% python3 -q
>>> import numpy as np
>>> np.set_printoptions(precision=2, suppress=True, linewidth=100)
>>> A = np.array([[1.1, 1.0, 3.0, 3.0],
...     [3.0, 0.1, 3.0, 1.0],
...     [1.0, 3.0, 0.1, 3.0],
...     [1.0, 1.0, 3.0, 3.1]])
>>> t = np.radians(60)
>>> R = np.eye(4)
>>> R[1, 1] = R[2, 2] = np.cos(t)
>>> R[1, 2], R[2, 1] = -np.sin(t), np.sin(t)
>>> print(R)
[[ 1.    0.    0.    0.  ]
 [ 0.    0.5  -0.87  0.  ]
 [ 0.    0.87  0.5   0.  ]
 [ 0.    0.    0.    1.  ]]
>>> other = A @ R.T
>>> print(np.linalg.svd(A, compute_uv=False), np.linalg.svd(other, compute_uv=False))
[7.94 3.54 1.82 0.02] [7.94 3.54 1.82 0.02]
>>> print(np.abs(other - A).max(axis=0))
[0.   3.1  2.55 0.  ]
>>> m1 = np.loadtxt("arr.csv", delimiter=",")
>>> print(m1)
[[1. 0. 0. 0. 0. 0. 0.]
 [5. 1. 0. 0. 0. 0. 0.]
 [0. 1. 1. 0. 0. 0. 0.]
 [2. 2. 1. 1. 0. 0. 0.]
 [2. 4. 0. 1. 1. 0. 0.]
 [4. 0. 4. 0. 5. 1. 0.]
 [4. 3. 0. 1. 0. 1. 1.]]
>>> # triangular: eigenvalues sit on the diagonal
>>> other = m1 / np.linalg.norm(m1, axis=1, keepdims=True)
>>> G = other @ other.T
>>> print((G - 2 * np.eye(7)).round(6).argmax(axis=1))
[1 0 3 6 3 0 3]
>>> print(np.round(np.linalg.norm(m1, 2) / np.linalg.norm(m1), 2))
0.82
>>> print(np.linalg.matrix_rank(m1, rtol=0.1))
5
>>> print([round(float(x), 2) for x in np.linalg.svd(m1, compute_uv=False)[:3]])
[9.95, 5.82, 3.3]
>>> print(np.linalg.cond(m1) > 100)
True
>>> t3 = np.stack([m1, 3 * m1, m1[::-1]])
>>> print(np.linalg.norm(t3, axis=(1, 2)))
[12.12 36.37 12.12]
>>> print((t3 @ m1.T).shape)
(3, 7, 7)
>>> print(np.linalg.det(t3))
[   1. 2187.   -1.]
